>>> import numpy as np
>>> from numpy import linalg as LA
>>> np.set_printoptions(precision=2, suppress=True, linewidth=140, legacy="1.25")
>>> def rd(a):
...     return np.round(a, 2) + 0
... 
>>> data = np.load("case6.npy")
>>> data
array([[-2,  3, -1, -3,  3,  2],
       [ 3, -2,  3, -1, -3,  3],
       [-1,  3, -2,  3, -1, -3],
       [-3, -1,  3, -2,  3, -1],
       [ 3, -3, -1,  3, -2,  3],
       [ 2,  3, -3, -1,  3, -2]])
>>> other = data / np.sqrt((data ** 2).mean(axis=1, keepdims=True))
>>> rd(other[2])
array([-0.43,  1.28, -0.85,  1.28, -0.43, -1.28])
>>> LA.matrix_rank(data - data.mean(axis=1, keepdims=True))
5
>>> rd(LA.norm(other, axis=1))
array([2.45, 2.45, 2.45, 2.45, 2.45, 2.45])
>>> rd(LA.eigvalsh(data).min())
-10.37
>>> w1 = np.array([[2, 2], [2, 0], [-2, 2], [3, 2], [3, 2], [2, 3]])
>>> b = np.array([-1, 0])
>>> act = np.maximum(data @ w1 + b, 0)
>>> act
array([[ 7,  0],
       [ 0, 13],
       [ 7,  0],
       [ 0,  0],
       [10, 15],
       [17,  0]])
>>> (act > 0).astype(int)
array([[1, 0],
       [0, 1],
       [1, 0],
       [0, 0],
       [1, 1],
       [1, 0]])
>>> W2 = np.array([[2, 2, 0], [-2, 0, -2]])
>>> w1 @ W2
array([[ 0,  4, -4],
       [ 4,  4,  0],
       [-8, -4, -4],
       [ 2,  6, -4],
       [ 2,  6, -4],
       [-2,  4, -6]])
>>> other = np.c_[act[:, :1] @ np.array([[-1]]), np.array([-2, -2, 2, 0, 2, -1])]
>>> other
array([[ -7,  -2],
       [  0,  -2],
       [ -7,   2],
       [  0,   0],
       [-10,   2],
       [-17,  -1]])
>>> LA.matrix_rank(other)
2
>>> rd(LA.lstsq(act, other[:, 0])[0])
array([-1.,  0.])
>>> LA.matrix_rank(np.c_[act, other])
3
>>> J = np.load("w.npy")
>>> J
array([[6., 3., 0., 0., 0., 0., 0.],
       [3., 3., 3., 0., 0., 0., 0.],
       [0., 3., 0., 3., 0., 0., 0.],
       [0., 0., 3., 5., 3., 0., 0.],
       [0., 0., 0., 3., 3., 3., 0.],
       [0., 0., 0., 0., 3., 9., 3.],
       [0., 0., 0., 0., 0., 3., 8.]])
>>> rng = np.random.default_rng(7007)
>>> lab = rng.permutation(7)
>>> other = J[:, lab] * rng.choice([-1, 1], 7)
>>> other
array([[-0.,  0., -6., -0.,  0.,  0., -3.],
       [-3.,  0., -3., -0.,  0.,  0., -3.],
       [-0.,  3., -0., -0.,  0.,  0., -3.],
       [-3.,  5., -0., -0.,  0.,  3., -0.],
       [-0.,  3., -0., -0.,  3.,  3., -0.],
       [-0.,  0., -0., -3.,  9.,  3., -0.],
       [-0.,  0., -0., -8.,  3.,  0., -0.]])
>>> U, _, Vt = LA.svd(J.T @ other)
>>> lab
array([2, 3, 0, 6, 5, 4, 1])
>>> rd(LA.lstsq(J, other)[0])
array([[ 0.,  0., -1.,  0.,  0.,  0.,  0.],
       [ 0.,  0.,  0.,  0.,  0.,  0., -1.],
       [-1.,  0.,  0.,  0.,  0.,  0.,  0.],
       [ 0.,  1.,  0.,  0.,  0.,  0.,  0.],
       [ 0.,  0.,  0.,  0.,  0.,  1.,  0.],
       [ 0.,  0.,  0.,  0.,  1.,  0.,  0.],
       [ 0.,  0.,  0., -1.,  0.,  0.,  0.]])
>>> w1 = np.array([[1, 1], [-5, -4], [-1, 3], [3, 1], [2, -2], [4, 1], [4, -1]])
>>> b = np.array([2, -1])
>>> act = np.maximum(J @ w1 + b, 0)
>>> rd((act > 0).mean(axis=0))
array([0.57, 0.14])
>>> act
array([[ 0.,  0.],
       [ 0.,  0.],
       [ 0.,  0.],
       [20.,  7.],
       [29.,  0.],
       [56.,  0.],
       [46.,  0.]])
>>> W2 = np.array([[1, 0], [0, 1]])
>>> w1 @ W2
array([[ 1,  1],
       [-5, -4],
       [-1,  3],
       [ 3,  1],
       [ 2, -2],
       [ 4,  1],
       [ 4, -1]])
>>> other = LA.inv(J)
>>> rd(LA.slogdet(J)[0])
-1.0
>>> rd(LA.det(J) * other)
array([[ -3321.,   3159.,    162.,  -3159.,   5103.,  -1944.,    729.],
       [  3159.,  -6318.,   -324.,   6318., -10206.,   3888.,  -1458.],
       [   162.,   -324.,    162.,  -3159.,   5103.,  -1944.,    729.],
       [ -3159.,   6318.,  -3159.,  -6318.,  10206.,  -3888.,   1458.],
       [  5103., -10206.,   5103.,  10206., -22113.,   8424.,  -3159.],
       [ -1944.,   3888.,  -1944.,  -3888.,   8424.,  -4536.,   1701.],
       [   729.,  -1458.,    729.,   1458.,  -3159.,   1701.,  -1944.]])
>>> r0, g = J[0], J[2]
>>> r0 @ g
9.0
>>> pr = (r0 @ g) / (r0 @ r0) * r0
>>> rd(g - pr)
array([-1.2,  2.4,  0. ,  3. ,  0. ,  0. ,  0. ])
>>> np.outer(r0, g)
array([[ 0., 18.,  0., 18.,  0.,  0.,  0.],
       [ 0.,  9.,  0.,  9.,  0.,  0.,  0.],
       [ 0.,  0.,  0.,  0.,  0.,  0.,  0.],
       [ 0.,  0.,  0.,  0.,  0.,  0.,  0.],
       [ 0.,  0.,  0.,  0.,  0.,  0.,  0.],
       [ 0.,  0.,  0.,  0.,  0.,  0.,  0.],
       [ 0.,  0.,  0.,  0.,  0.,  0.,  0.]])
>>> rd((g - pr) @ r0)
0.0
>>> q, vecs = LA.qr(data[:, :3])[0], LA.qr(data[:, 3:])[0]
>>> sv = LA.svd(q.T @ vecs, compute_uv=False)
>>> rd(LA.norm(q @ q.T - vecs @ vecs.T, 2))
0.99
>>> rd(sv)
array([0.89, 0.81, 0.13])
>>> rd(np.degrees(np.arccos(sv.clip(0, 1))))
array([26.77, 35.78, 82.81])
>>> other = np.array([[2, 1, 1, 1, 2, 1, -1, -2, -1],
...     [1, 2, 2, 1, 1, -1, 1, -1, -1],
...     [-2, 2, 2, 2, 2, 2, -2, 1, -2],
...     [-1, -1, 0, -2, -1, 2, -2, 1, -2],
...     [1, 0, 1, 0, -2, 0, 1, 1, 2],
...     [0, 0, 1, 2, 1, -1, 0, 0, 2],
...     [-1, 0, 1, -1, 0, 2, 1, 0, 2],
...     [-1, -2, 0, 1, 1, 2, -2, 2, -1],
...     [0, 0, 2, 1, 0, -1, 1, 2, 1]])
>>> feats = np.triu(other)
>>> feats
array([[ 2,  1,  1,  1,  2,  1, -1, -2, -1],
       [ 0,  2,  2,  1,  1, -1,  1, -1, -1],
       [ 0,  0,  2,  2,  2,  2, -2,  1, -2],
       [ 0,  0,  0, -2, -1,  2, -2,  1, -2],
       [ 0,  0,  0,  0, -2,  0,  1,  1,  2],
       [ 0,  0,  0,  0,  0, -1,  0,  0,  2],
       [ 0,  0,  0,  0,  0,  0,  1,  0,  2],
       [ 0,  0,  0,  0,  0,  0,  0,  2, -1],
       [ 0,  0,  0,  0,  0,  0,  0,  0,  1]])
>>> (feats - feats.T) / 2
array([[ 0. ,  0.5,  0.5,  0.5,  1. ,  0.5, -0.5, -1. , -0.5],
       [-0.5,  0. ,  1. ,  0.5,  0.5, -0.5,  0.5, -0.5, -0.5],
       [-0.5, -1. ,  0. ,  1. ,  1. ,  1. , -1. ,  0.5, -1. ],
       [-0.5, -0.5, -1. ,  0. , -0.5,  1. , -1. ,  0.5, -1. ],
       [-1. , -0.5, -1. ,  0.5,  0. ,  0. ,  0.5,  0.5,  1. ],
       [-0.5,  0.5, -1. , -1. ,  0. ,  0. ,  0. ,  0. ,  1. ],
       [ 0.5, -0.5,  1. ,  1. , -0.5,  0. ,  0. ,  0. ,  1. ],
       [ 1. ,  0.5, -0.5, -0.5, -0.5,  0. ,  0. ,  0. , -0.5],
       [ 0.5,  0.5,  1. ,  1. , -1. , -1. , -1. ,  0.5,  0. ]])
>>> LA.matrix_power(feats, 2)
array([[ 4,  4,  6,  3,  2,  4, -4, -5, -2],
       [ 0,  4,  8,  4,  3,  5, -2,  0, -6],
       [ 0,  0,  4,  0, -2,  6, -8,  8, -7],
       [ 0,  0,  0,  4,  4, -6,  1, -1, -1],
       [ 0,  0,  0,  0,  4,  0, -1,  0, -1],
       [ 0,  0,  0,  0,  0,  1,  0,  0,  0],
       [ 0,  0,  0,  0,  0,  0,  1,  0,  4],
       [ 0,  0,  0,  0,  0,  0,  0,  4, -3],
       [ 0,  0,  0,  0,  0,  0,  0,  0,  1]])
>>> feats @ feats
array([[ 4,  4,  6,  3,  2,  4, -4, -5, -2],
       [ 0,  4,  8,  4,  3,  5, -2,  0, -6],
       [ 0,  0,  4,  0, -2,  6, -8,  8, -7],
       [ 0,  0,  0,  4,  4, -6,  1, -1, -1],
       [ 0,  0,  0,  0,  4,  0, -1,  0, -1],
       [ 0,  0,  0,  0,  0,  1,  0,  0,  0],
       [ 0,  0,  0,  0,  0,  0,  1,  0,  4],
       [ 0,  0,  0,  0,  0,  0,  0,  4, -3],
       [ 0,  0,  0,  0,  0,  0,  0,  0,  1]])
>>> r0 = np.array([5, -1, 7, -6, 7, 0, 7, -6, 7])
>>> other = feats + np.outer(r0, np.eye(9)[4])
>>> LA.matrix_rank(LA.inv(other) - LA.inv(feats), tol=1e-8)
1
>>> other = feats / np.sqrt((feats ** 2).mean(axis=1, keepdims=True))
>>> rd(LA.norm(other, axis=1))
array([3., 3., 3., 3., 3., 3., 3., 3., 3.])
>>> LA.matrix_rank(other) == LA.matrix_rank(feats)
True
>>> LA.matrix_rank(feats - feats.mean(axis=1, keepdims=True))
8
>>> U, sv, Vt = LA.svd(feats)
>>> np.argmax(sv[:-1] / (sv[1:] + 1e-6)) + 1
8
>>> rd(sv)
array([6.93, 5.24, 3.1 , 2.81, 2.08, 1.28, 1.15, 0.82, 0.08])
>>> other = U[:, :8] @ np.diag(sv[:8]) @ Vt[:8]
>>> LA.matrix_rank(other)
8
>>> rd(np.abs(feats - other).max())
0.05
>>> LA.matrix_rank(feats, rtol=0.05)
8
>>> A = np.load("mat.npy")
>>> A
array([[-0.4 ,  1.1 , -1.08],
       [-1.9 ,  1.5 , -1.51],
       [-0.4 , -0.7 ,  0.74],
       [ 1.5 , -0.9 ,  0.89],
       [-0.4 ,  0.3 , -0.27],
       [ 1.1 ,  1.  , -1.01],
       [ 0.6 ,  0.6 , -0.6 ],
       [ 0.5 ,  1.  , -1.  ],
       [-0.8 , -0.4 ,  0.41],
       [-1.2 ,  0.8 , -0.77],
       [ 0.5 ,  0.8 , -0.78],
       [ 0.8 ,  0.1 , -0.09],
       [ 0.  ,  1.2 , -1.17],
       [-0.3 , -1.2 ,  1.21],
       [ 0.1 ,  1.7 , -1.74],
       [-2.5 , -0.1 ,  0.08],
       [-0.1 ,  1.8 , -1.79],
       [-1.4 ,  0.4 , -0.39],
       [ 0.1 , -0.2 ,  0.18],
       [ 1.2 ,  1.1 , -1.09],
       [ 0.6 ,  0.9 , -0.91],
       [-2.2 ,  0.2 , -0.21]])
>>> hat = A @ LA.solve(A.T @ A, A.T)
>>> rd(np.trace(hat))
3.0
>>> rd(LA.eigvalsh(hat))
array([0., 0., 0., 0., 0., 0., 0., 0., 0., 0., 0., 0., 0., 0., 0., 0., 0., 0., 0., 1., 1., 1.])
